In [1]: import numpy as np

In [2]: from numpy import linalg as LA

In [3]: np.set_printoptions(suppress=True, linewidth=100)

In [4]: def rd(a):
   ...:     return np.round(a, 3) + 0
   ...: 

In [5]: other = np.array([[0, 1, 0, 0], [1, 2, 2, 0], [1, 1, 2, 0], [1, 2, 2, 0]])

In [6]: other[-1] = other[0]

In [7]: M = other + 0.3 * np.eye(4)

In [8]: print(M)
[[0.3 1.  0.  0. ]
 [1.  2.3 2.  0. ]
 [1.  1.  2.3 0. ]
 [0.  1.  0.  0.3]]

In [9]: ev, evecs = LA.eig(M)

In [10]: print(M @ evecs[:, 0] - ev[0] * evecs[:, 0])
[0. 0. 0. 0.]

In [11]: print(rd(np.sort(LA.eigvals(M @ M))))
[ 0.09   0.09   0.323 16.257]

In [12]: t3 = np.stack([M, -2 * M, M[::-1]])

In [13]: print(rd(LA.det(t3)))
[0.206 3.298 0.206]

In [14]: print(rd(np.einsum("bij,cij->bc", t3, t3)))
[[ 19.76 -39.52  17.8 ]
 [-39.52  79.04 -35.6 ]
 [ 17.8  -35.6   19.76]]

In [15]: print((t3 @ M.T).shape)
(3, 4, 4)

In [16]: print(rd(LA.eigvals(M).sum().real))
5.2

In [17]: print(np.kron(np.eye(2, dtype=int), M))
[[0.3 1.  0.  0.  0.  0.  0.  0. ]
 [1.  2.3 2.  0.  0.  0.  0.  0. ]
 [1.  1.  2.3 0.  0.  0.  0.  0. ]
 [0.  1.  0.  0.3 0.  0.  0.  0. ]
 [0.  0.  0.  0.  0.3 1.  0.  0. ]
 [0.  0.  0.  0.  1.  2.3 2.  0. ]
 [0.  0.  0.  0.  1.  1.  2.3 0. ]
 [0.  0.  0.  0.  0.  1.  0.  0.3]]

In [18]: print(rd(np.einsum("ii->", M)))
5.2

In [19]: print(rd(np.einsum("ij,ji->", M, M)))
16.76

In [20]: print(rd(LA.det(M.T)))
0.206

In [21]: vec = np.array([7, 7, 8, 3])

In [22]: target = M @ vec

In [23]: b, lr = np.zeros(4), 1 / LA.norm(M, 2) ** 2

In [24]: for i in range(3):
    ...:     b -= lr * M.T @ (M @ b - target)
    ...:     if i % 1 == 0: print(i, round(LA.norm(M @ b - target), 3))
    ...: 
0 0.667
1 0.638
2 0.614

In [25]: print(rd(b))
[4.2   7.815 8.659 0.134]

In [26]: print(rd(LA.cond(M)))
35.271

In [27]: print(np.abs(M).max())
2.3

In [28]: LA.rank(M)
Traceback (most recent call last):
  Cell In[28], line 1
    LA.rank(M)
AttributeError: module 'numpy.linalg' has no attribute 'rank'


In [29]: M[4]
Traceback (most recent call last):
  Cell In[29], line 1
    M[4]
IndexError: index 4 is out of bounds for axis 0 with size 4


In [30]: print(rd(np.diff(M, axis=0)))
[[ 0.7  1.3  2.   0. ]
 [ 0.  -1.3  0.3  0. ]
 [-1.   0.  -2.3  0.3]]

In [31]: print(rd(LA.svd(M, compute_uv=False)))
[4.209 1.393 0.294 0.119]

In [32]: print(LA.matrix_rank(M))
4

In [33]: F = np.array([[-4, -2, 0, 0], [2, 1, 5, 0], [-2, 3, -2, 0], [0, 0, 0, -5]])

In [34]: vec = np.array([5, 1, -1, 3])

In [35]: target = F @ vec

In [36]: print(target)
[-22   6  -5 -15]

In [37]: print(rd(LA.solve(F, -2 * target)))
[-10.  -2.   2.  -6.]

In [38]: print(rd(LA.solve(F, target + F[:, 3])))
[ 5.  1. -1.  4.]

In [39]: print(rd(LA.solve(F.T, F[2])))
[0. 0. 1. 0.]

In [40]: X = np.load("out3.npy")

In [41]: print(X)
[[ -2   8   1   1]
 [-18   2   9   1]
 [-16   7   8   8]
 [ -6   9   3   0]]

In [42]: rk = LA.matrix_rank(X)

In [43]: print(rk)
3

In [44]: null = LA.svd(X)[2][rk:].T

In [45]: print(rd(null @ null.T))
[[0.2 0.  0.4 0. ]
 [0.  0.  0.  0. ]
 [0.4 0.  0.8 0. ]
 [0.  0.  0.  0. ]]

In [46]: print([int(LA.matrix_rank(X[:, :j + 1])) for j in range(4)])
[1, 2, 2, 3]

In [47]: print(null.shape)
(4, 1)

In [48]: print(rd(null[:, 0] / null[np.abs(null[:, 0]).round(6).argmax(), 0]))
[0.5 0.  1.  0. ]

In [49]: W0 = np.load("a.npy")

In [50]: print(W0)
[[0 1 1 0]
 [1 0 1 1]
 [1 1 0 1]
 [0 1 1 0]]

In [51]: def softmax(z):
    ...:     e = np.exp(z - z.max(axis=-1, keepdims=True))
    ...:     return e / e.sum(axis=-1, keepdims=True)
    ...: 

In [52]: print(rd(softmax(W0[1] + 4)))
[0.297 0.109 0.297 0.297]

In [53]: print(rd(softmax(W0[1])))
[0.297 0.109 0.297 0.297]

In [54]: print(softmax(W0).sum(axis=1))
[1. 1. 1. 1.]

In [55]: S = W0 @ W0.T / np.sqrt(4)

In [56]: print(softmax(S).round(6).argmax(axis=1))
[0 1 2 0]

In [57]: print(rd(softmax(S)[1] @ W0))
[0.686 0.573 0.741 0.686]

In [58]: print(np.trace(W0))
0

In [59]: print(rd(np.abs(LA.eigvals(W0)).max()))
2.562

In [60]: print(LA.matrix_power(W0, 3))
[[2 5 5 2]
 [5 4 5 5]
 [5 5 4 5]
 [2 5 5 2]]

In [61]: print(rd(LA.det(W0)))
0.0

In [62]: print(W0 @ W0)
[[2 1 1 2]
 [1 3 2 1]
 [1 2 3 1]
 [2 1 1 2]]

In [63]: print((W0 - W0.T) / 2)
[[0. 0. 0. 0.]
 [0. 0. 0. 0.]
 [0. 0. 0. 0.]
 [0. 0. 0. 0.]]

In [64]: print(rd(np.sort(np.abs(LA.eigvals(W0)))))
[0.    1.    1.562 2.562]

In [65]: print(np.allclose(W0[:-1].T @ LA.lstsq(W0[:-1].T, W0[-1])[0], W0[-1]))
True

In [66]: print(rd(np.trace(LA.pinv(W0) @ W0)))
3.0

In [67]: print(np.einsum("ii->", W0))
0

In [68]: print(np.kron(np.eye(2, dtype=int), W0))
[[0 1 1 0 0 0 0 0]
 [1 0 1 1 0 0 0 0]
 [1 1 0 1 0 0 0 0]
 [0 1 1 0 0 0 0 0]
 [0 0 0 0 0 1 1 0]
 [0 0 0 0 1 0 1 1]
 [0 0 0 0 1 1 0 1]
 [0 0 0 0 0 1 1 0]]

In [69]: print(rd(LA.eigvals(W0)))
[ 2.562  0.    -1.562 -1.   ]

In [70]: print(np.einsum("ij,ji->", W0, W0))
10

In [71]: print(rd(LA.det(2 * W0)), rd(LA.det(W0)))
0.0 0.0

In [72]: mat = np.array([[-0.2, -0.9, -0.1],
    ...:     [0.2, 0.5, -0.5],
    ...:     [-0.9, -0.4, 0.6],
    ...:     [0.3, 0.3, 2.1],
    ...:     [-1.2, -0.3, 1.3],
    ...:     [-0.4, -1.1, -0.5],
    ...:     [-1.2, -1.5, -0.7],
    ...:     [-0.8, 1.0, -2.0],
    ...:     [0.0, -0.1, -1.2],
    ...:     [-0.5, -0.9, 0.3],
    ...:     [0.1, -1.2, 1.2],
    ...:     [-4.0, -8.0, -2.0],
    ...:     [-0.8, 0.3, -1.0],
    ...:     [1.1, 1.2, -1.9]])

In [73]: q, evecs = LA.qr(mat[:, :2])[0], LA.qr(mat[:, 2:])[0]

In [74]: sv = LA.svd(q.T @ evecs, compute_uv=False)

In [75]: print((sv > 0.9).sum())
0

In [76]: print(rd(LA.norm(q @ q.T - evecs @ evecs.T, 2)))
1.0

In [77]: cov = np.cov(mat, rowvar=False)

In [78]: print(np.median(mat, axis=0))
[-0.45 -0.35 -0.5 ]

In [79]: print(np.argwhere(np.triu(np.abs(np.corrcoef(mat.T)) > 0.8, 1)))
[[0 1]]

In [80]: print(rd(np.polyfit(mat[:, 1], mat[:, 0], 1)))
[ 0.453 -0.234]

In [81]: print(rd(LA.eigvalsh(cov)[::-1]))
[6.186 1.561 0.28 ]

In [82]: idx = mat[:, 2] > np.median(mat[:, 2])

In [83]: f = mat[idx].mean(axis=0) - mat[~idx].mean(axis=0)

In [84]: print(rd(f))
[0.338 0.396 2.125]

In [85]: rng = np.random.default_rng(34914)

In [86]: other = mat + rng.integers(-2, 3, (14, 2)) @ rng.integers(-2, 3, (2, 3))

In [87]: print(rd(other))
[[ -2.2   3.1  -6.1]
 [  2.2  -1.5   3.5]
 [ -1.9  -0.4  -0.4]
 [ -1.7   0.3   0.1]
 [ -0.2  -1.3   3.3]
 [  1.6  -2.1   2.5]
 [ -2.2  -0.5  -2.7]
 [ -1.8   1.   -3. ]
 [  2.   -3.1   3.8]
 [ -2.5   1.1  -3.7]
 [ -0.9  -1.2   0.2]
 [ -3.  -10.    1. ]
 [  0.2  -2.7   3. ]
 [ -0.9   3.2  -5.9]]

In [88]: print(np.abs(other - mat).sum(axis=1))
[12.  8.  2.  4.  4.  6.  4.  2. 10.  8.  2.  6.  8.  8.]

In [89]: print(rd(other - mat))
[[-2.  4. -6.]
 [ 2. -2.  4.]
 [-1.  0. -1.]
 [-2.  0. -2.]
 [ 1. -1.  2.]
 [ 2. -1.  3.]
 [-1.  1. -2.]
 [-1.  0. -1.]
 [ 2. -3.  5.]
 [-2.  2. -4.]
 [-1.  0. -1.]
 [ 1. -2.  3.]
 [ 1. -3.  4.]
 [-2.  2. -4.]]

In [90]: data = np.array([[-0.8, -1.6, 0.4],
    ...:     [0.4, 0.6, 0.3],
    ...:     [1.5, -1.5, 0.5],
    ...:     [-1.4, 0.3, -0.9],
    ...:     [-1.6, -0.5, 0.5],
    ...:     [-0.1, -0.5, -1.6],
    ...:     [-0.3, 0.8, 1.0],
    ...:     [-1.8, 0.7, 0.0],
    ...:     [0.6, 0.3, 1.0],
    ...:     [0.8, 1.5, -0.7],
    ...:     [1.5, -0.6, 1.2],
    ...:     [0.3, -0.9, 1.1],
    ...:     [2.0, 5.5, 5.5],
    ...:     [0.2, -0.3, 0.1],
    ...:     [0.5, 0.1, 0.5],
    ...:     [-0.9, -0.6, -0.4]])

In [91]: cov = np.cov(data, rowvar=False)

In [92]: print(rd(np.polyfit(data[:, 2], data[:, 0], 1)))
[ 0.401 -0.157]

In [93]: print(rd(np.corrcoef(data[:, 2], data[:, 0])[0, 1]))
0.543

In [94]: print(np.argsort(-data.std(axis=0).round(6), kind="stable"))
[1 2 0]

In [95]: print(np.argwhere(np.triu(np.abs(np.corrcoef(data.T)) > 0.8, 1)))
[]

In [96]: print(rd(LA.eigvalsh(cov)[::-1]))
[4.653 1.104 0.585]

In [97]: print(cov.shape)
(3, 3)
